$ python -q
>>> import numpy as np
>>> np.set_printoptions(precision=3, suppress=True, linewidth=160)
>>> K = np.load("block12.npy")
>>> K
array([[-6.275,  4.382,  8.851,  7.546,  9.467, -2.878],
       [-6.654,  2.717,  9.484,  4.38 ,  8.545, -5.169],
       [-6.412,  2.711,  8.961,  5.363,  7.894, -1.846],
       [-5.113,  1.819,  8.391,  6.837,  8.018, -3.325],
       [-7.267,  3.943,  9.921,  6.738,  9.454, -3.597],
       [-6.643,  2.736,  8.932,  6.504,  8.804, -3.467],
       [-6.328,  4.395,  9.433,  6.564,  7.003, -2.62 ],
       [-5.255,  4.023,  8.   ,  6.077,  9.211, -2.811],
       [-5.482,  1.581,  7.262,  4.514,  8.704, -3.309],
       [-5.24 ,  2.054,  9.05 ,  8.401, 11.176, -2.598],
       [-6.188,  3.724,  8.453,  6.542,  8.649, -3.828],
       [-7.225,  5.235,  9.226,  5.664, 10.108, -3.026],
       [-7.961,  2.063,  9.751,  4.511, 10.251, -2.23 ],
       [-6.242,  2.811,  8.316,  5.23 ,  8.631, -3.859],
       [-7.953,  1.771,  9.447,  5.004, 10.523, -3.746],
       [-6.15 ,  3.217,  8.875,  6.776,  8.664, -4.811],
       [-4.033,  2.403,  8.421,  4.68 ,  7.782, -3.607],
       [-5.692,  2.452,  9.875,  7.532,  8.979, -3.768]])
>>> u, v = K[4], K[7]
>>> np.round(u @ v, 3)
np.float64(271.558)
>>> np.round(u @ u, 3)
np.float64(314.5)
>>> pr = (u @ v) / (u @ u) * u
>>> pr
array([-6.275,  3.405,  8.566,  5.818,  8.163, -3.106])
>>> np.linalg.matrix_rank(np.outer(u, v))
np.int64(1)
>>> vec = np.array([2, -1, -2, -1, -2, -2])
>>> target = K @ vec
>>> coef, lr = np.zeros(6), 1 / np.linalg.norm(K, 2) ** 2
>>> for i in range(40):
...     coef -= lr * K.T @ (K @ coef - target)
...     if i % 10 == 0: print(i, round(np.linalg.norm(K @ coef - target), 3))
... 
0 10.456
10 10.138
20 9.83
30 9.532
>>> round(float(np.linalg.cond(K)), 3)
36.619
>>> coef
array([ 1.344, -0.671, -1.755, -1.156, -1.82 ,  0.374])
>>> mat = np.load("dump.npy")
>>> mat
array([[ 1.386,  1.604],
       [ 0.976, -1.988],
       [-1.697, -1.064]])
>>> t = np.radians(72)
>>> r_ = np.eye(2)
>>> r_[0, 0] = r_[1, 1] = np.cos(t)
>>> r_[0, 1], r_[1, 0] = -np.sin(t), np.sin(t)
>>> r_
array([[ 0.309, -0.951],
       [ 0.951,  0.309]])
>>> M2 = mat @ r_.T
>>> np.abs(M2 - mat).max(axis=0)
array([2.483, 2.302])
>>> np.allclose(mat @ mat.T, M2 @ M2.T)
True
>>> M2
array([[-1.097,  1.814],
       [ 2.192,  0.314],
       [ 0.488, -1.943]])
>>> vec = np.array([3, 0])
>>> target = mat @ vec
>>> coef, lr = np.zeros(2), 1 / np.linalg.norm(mat, 2) ** 2
>>> for i in range(30):
...     coef -= lr * mat.T @ (mat @ coef - target)
...     if i % 10 == 0: print(i, round(np.linalg.norm(mat @ coef - target), 3))
... 
0 2.702
10 0.003
20 0.0
>>> coef.round(3) + 0
array([3., 0.])
>>> vec = np.array([4, -8])
>>> target = mat @ vec
>>> np.round(np.linalg.pinv(mat) @ mat, 3) + 0
array([[1., 0.],
       [0., 1.]])
>>> rng = np.random.default_rng(411)
>>> target = target + 0.05 * rng.normal(size=3)
>>> target
array([-7.319, 19.789,  1.805])
>>> coef, *_ = np.linalg.lstsq(mat, target)
>>> coef.round()
array([ 4., -8.])
>>> np.round(mat.T @ (target - mat @ coef), 3) + 0
array([0., 0.])
>>> coef
array([ 3.967, -8.004])
>>> P = mat @ np.linalg.solve(mat.T @ mat, mat.T)
>>> np.round((np.eye(3) - P) @ mat, 3) + 0
array([[0., 0.],
       [0., 0.],
       [0., 0.]])
>>> np.allclose(P @ P, P)
True
>>> np.trace(P)
np.float64(2.0)
>>> np.diag(P)
array([0.51 , 0.961, 0.53 ])
>>> P
array([[ 0.51 , -0.139, -0.48 ],
       [-0.139,  0.961, -0.136],
       [-0.48 , -0.136,  0.53 ]])
>>> rank = np.linalg.matrix_rank(P)
>>> rank
np.int64(2)
>>> N = np.linalg.svd(P)[2][rank:].T
>>> N @ N.T
array([[0.49 , 0.139, 0.48 ],
       [0.139, 0.039, 0.136],
       [0.48 , 0.136, 0.47 ]])
>>> [int(np.linalg.matrix_rank(P[:, :j + 1])) for j in range(3)]
[1, 2, 2]
>>> N.shape
(3, 1)
>>> M2 = np.array([[1, 1], [1, -1]])
>>> F = np.kron(M2, np.kron(M2, M2))[rng.permutation(8)][:4]
>>> F
array([[ 1, -1,  1, -1, -1,  1, -1,  1],
       [ 1, -1, -1,  1, -1,  1,  1, -1],
       [ 1, -1, -1,  1,  1, -1, -1,  1],
       [ 1, -1,  1, -1,  1, -1,  1, -1]])
>>> u, v = F[0], F[3]
>>> u @ u
np.int64(8)
>>> pr = (u @ v) / (u @ u) * u
>>> np.round(np.linalg.norm(u + v) ** 2 + np.linalg.norm(u - v) ** 2, 3)
np.float64(32.0)
>>> (v - pr) @ u
np.float64(0.0)
>>> pr
array([ 0., -0.,  0., -0., -0.,  0., -0.,  0.])
>>> v - pr
array([ 1., -1.,  1., -1.,  1., -1.,  1., -1.])
>>> np.outer(u, v)
array([[ 1, -1,  1, -1,  1, -1,  1, -1],
       [-1,  1, -1,  1, -1,  1, -1,  1],
       [ 1, -1,  1, -1,  1, -1,  1, -1],
       [-1,  1, -1,  1, -1,  1, -1,  1],
       [-1,  1, -1,  1, -1,  1, -1,  1],
       [ 1, -1,  1, -1,  1, -1,  1, -1],
       [-1,  1, -1,  1, -1,  1, -1,  1],
       [ 1, -1,  1, -1,  1, -1,  1, -1]])
>>> def softmax(z):
...     e = np.exp(z - z.max(axis=-1, keepdims=True))
...     return e / e.sum(axis=-1, keepdims=True)
... 
>>> softmax(F).sum(axis=1)
array([1., 1., 1., 1.])
>>> np.round(softmax(10 * F[1]), 3) + 0
array([0.25, 0.  , 0.  , 0.25, 0.  , 0.25, 0.25, 0.  ])
>>> softmax(F[1] + 2)
array([0.22, 0.03, 0.03, 0.22, 0.03, 0.22, 0.22, 0.03])
>>> softmax(F[1])
array([0.22, 0.03, 0.03, 0.22, 0.03, 0.22, 0.22, 0.03])
>>> scores = F @ F.T / np.sqrt(8)
>>> softmax(scores)
array([[0.849, 0.05 , 0.05 , 0.05 ],
       [0.05 , 0.849, 0.05 , 0.05 ],
       [0.05 , 0.05 , 0.849, 0.05 ],
       [0.05 , 0.05 , 0.05 , 0.849]])
>>> softmax(scores).round(6).argmax(axis=1)
array([0, 1, 2, 3])
>>> softmax(scores + np.triu(np.full(scores.shape, -np.inf), 1))
array([[1.   , 0.   , 0.   , 0.   ],
       [0.056, 0.944, 0.   , 0.   ],
       [0.053, 0.053, 0.894, 0.   ],
       [0.05 , 0.05 , 0.05 , 0.849]])
>>> softmax(scores)[1] @ F
array([ 1.   , -1.   , -0.799,  0.799, -0.799,  0.799,  0.799, -0.799])
>>> t = np.radians(90)
>>> r_ = np.eye(8)
>>> r_[1, 1] = r_[7, 7] = np.cos(t)
>>> r_[1, 7], r_[7, 1] = -np.sin(t), np.sin(t)
>>> r_.round(3) + 0
array([[ 1.,  0.,  0.,  0.,  0.,  0.,  0.,  0.],
       [ 0.,  0.,  0.,  0.,  0.,  0.,  0., -1.],
       [ 0.,  0.,  1.,  0.,  0.,  0.,  0.,  0.],
       [ 0.,  0.,  0.,  1.,  0.,  0.,  0.,  0.],
       [ 0.,  0.,  0.,  0.,  1.,  0.,  0.,  0.],
       [ 0.,  0.,  0.,  0.,  0.,  1.,  0.,  0.],
       [ 0.,  0.,  0.,  0.,  0.,  0.,  1.,  0.],
       [ 0.,  1.,  0.,  0.,  0.,  0.,  0.,  0.]])
>>> M2 = F @ r_.T
>>> np.abs(M2 - F).max(axis=0)
array([0., 2., 0., 0., 0., 0., 0., 2.])
>>> M2
array([[ 1., -1.,  1., -1., -1.,  1., -1., -1.],
       [ 1.,  1., -1.,  1., -1.,  1.,  1., -1.],
       [ 1., -1., -1.,  1.,  1., -1., -1., -1.],
       [ 1.,  1.,  1., -1.,  1., -1.,  1., -1.]])
>>> np.linalg.svd(F, compute_uv=False), np.linalg.svd(M2, compute_uv=False)
(array([2.828, 2.828, 2.828, 2.828]), array([2.828, 2.828, 2.828, 2.828]))
>>> gram = M2.T @ M2
>>> np.allclose(gram, gram.T)
True
>>> np.linalg.svd(M2, compute_uv=False) ** 2
array([8., 8., 8., 8.])
>>> np.diag(gram)
array([4., 4., 4., 4., 4., 4., 4., 4.])
>>> (M2 @ M2.T).shape
(4, 4)
>>> np.trace(gram), (M2 ** 2).sum()
(np.float64(32.0), np.float64(32.0))
>>> gram.round(3) + 0
array([[ 4.,  0.,  0.,  0.,  0.,  0.,  0., -4.],
       [ 0.,  4.,  0.,  0.,  0.,  0.,  4.,  0.],
       [ 0.,  0.,  4., -4.,  0.,  0.,  0.,  0.],
       [ 0.,  0., -4.,  4.,  0.,  0.,  0.,  0.],
       [ 0.,  0.,  0.,  0.,  4., -4.,  0.,  0.],
       [ 0.,  0.,  0.,  0., -4.,  4.,  0.,  0.],
       [ 0.,  4.,  0.,  0.,  0.,  0.,  4.,  0.],
       [-4.,  0.,  0.,  0.,  0.,  0.,  0.,  4.]])
>>> np.linalg.matrix_rank(gram)
np.int64(4)
>>> Uu, s, Vt = np.linalg.svd(F, full_matrices=False)
>>> Uu.shape, s.shape, Vt.shape
((4, 4), (4,), (4, 8))
>>> s / s[0]
array([1., 1., 1., 1.])
>>> np.round(Uu.T @ Uu, 3) + 0
array([[1., 0., 0., 0.],
       [0., 1., 0., 0.],
       [0., 0., 1., 0.],
       [0., 0., 0., 1.]])
>>> np.cumsum(s ** 2) / np.sum(s ** 2)
array([0.25, 0.5 , 0.75, 1.  ])
>>> round(float(np.sqrt((s ** 2).sum())), 3), round(np.linalg.norm(F), 3)
(5.657, np.float64(5.657))
>>> s
array([2.828, 2.828, 2.828, 2.828])
>>> (s > 1e-8).sum()
np.int64(4)
>>> X = np.array([[0, 0, 1, 0, 0, -2, 0],
...     [0, 0, 0, 0, 0, 0, 0],
...     [0, -2, 0, 0, 0, 0, -3],
...     [0, 2, 1, 0, 0, 0, 0],
...     [-2, 0, 0, 0, 0, -2, 0],
...     [0, 3, 0, 0, 0, -1, 2]])
>>> vec = np.array([3, 3, -3, -2, 2, 1, -2])
>>> h1 = np.maximum(X @ vec, 0)
>>> X.T @ h1
array([ 0, 18,  3,  0,  0, -4,  8])
>>> X * (h1 > 1e-9)[:, None]
array([[ 0,  0,  0,  0,  0,  0,  0],
       [ 0,  0,  0,  0,  0,  0,  0],
       [ 0,  0,  0,  0,  0,  0,  0],
       [ 0,  2,  1,  0,  0,  0,  0],
       [ 0,  0,  0,  0,  0,  0,  0],
       [ 0,  3,  0,  0,  0, -1,  2]])
>>> rank = np.linalg.matrix_rank(X)
>>> rank
np.int64(5)
>>> N = np.linalg.svd(X)[2][rank:].T
>>> np.round(X @ N, 3) + 0
array([[0., 0.],
       [0., 0.],
       [0., 0.],
       [0., 0.],
       [0., 0.],
       [0., 0.]])
>>> [int(np.linalg.matrix_rank(X[:i])) for i in range(1, len(X) + 1)]
[1, 1, 2, 3, 4, 5]
>>> N.shape
(7, 2)
>>> np.round(np.trace(np.linalg.pinv(X) @ X), 3)
np.float64(5.0)
>>> np.abs(np.diag(np.linalg.qr(X)[1])) > 1e-9
array([ True,  True,  True, False, False,  True])
>>> np.allclose(X[:-1].T @ np.linalg.lstsq(X[:-1].T, X[-1])[0], X[-1])
False
>>> q, _ = np.linalg.qr(np.array([[-0.8, 0.7, -1.0, -0.2, 1.2, 0.3, -1.1],
...     [-0.1, 0.8, -0.4, -0.4, 0.5, 0.4, -1.2],
...     [1.8, -0.1, -0.4, -0.2, 0.1, 1.5, 0.3],
...     [0.8, -0.3, -1.7, 1.9, 1.7, -0.4, -0.8],
...     [2.0, -0.8, 0.6, -1.5, -1.6, -1.3, -0.3],
...     [0.1, 1.4, -1.8, 0.1, -0.6, -1.0, 0.8],
...     [0.3, 1.3, 0.1, 0.9, 0.7, 2.7, -0.7]]))
>>> W0 = 5 * q
>>> W0
array([[-1.362, -1.124, -1.44 ,  1.86 , -2.942,  0.218,  2.764],
       [-0.17 , -1.735,  0.263,  1.209, -2.035, -2.063, -3.469],
       [ 3.064, -0.77 , -0.27 ,  0.151, -1.493,  3.446, -0.907],
       [ 1.362,  0.229, -3.729, -2.495, -0.608, -1.611, -0.02 ],
       [ 3.404,  0.685,  0.929,  2.   ,  0.238, -2.381,  1.535],
       [ 0.17 , -3.188, -1.77 ,  1.536,  3.041,  0.26 ,  0.048],
       [ 0.511, -3.074,  2.21 , -2.733, -0.548, -0.7  ,  1.464]])
>>> vec = np.array([-1, -1, 1, 3, 0, 2, 0, 3])
>>> F @ (2 * vec)
array([  6,   2,   6, -14])
>>> F @ np.ones(8)
array([0., 0., 0., 0.])
>>> (F @ vec).argmax()
np.int64(0)
>>> np.einsum("ij,j->i", F, vec)
array([ 3,  1,  3, -7])
>>> vec @ F
Traceback (most recent call last):
  File "<python-input-122>", line 1, in <module>
    vec @ F
    ~~~~^~~
ValueError: matmul: Input operand 1 has a mismatch in its core dimension 0, with gufunc signature (n?,k),(k,m?)->(n?,m?) (size 4 is different from 8)
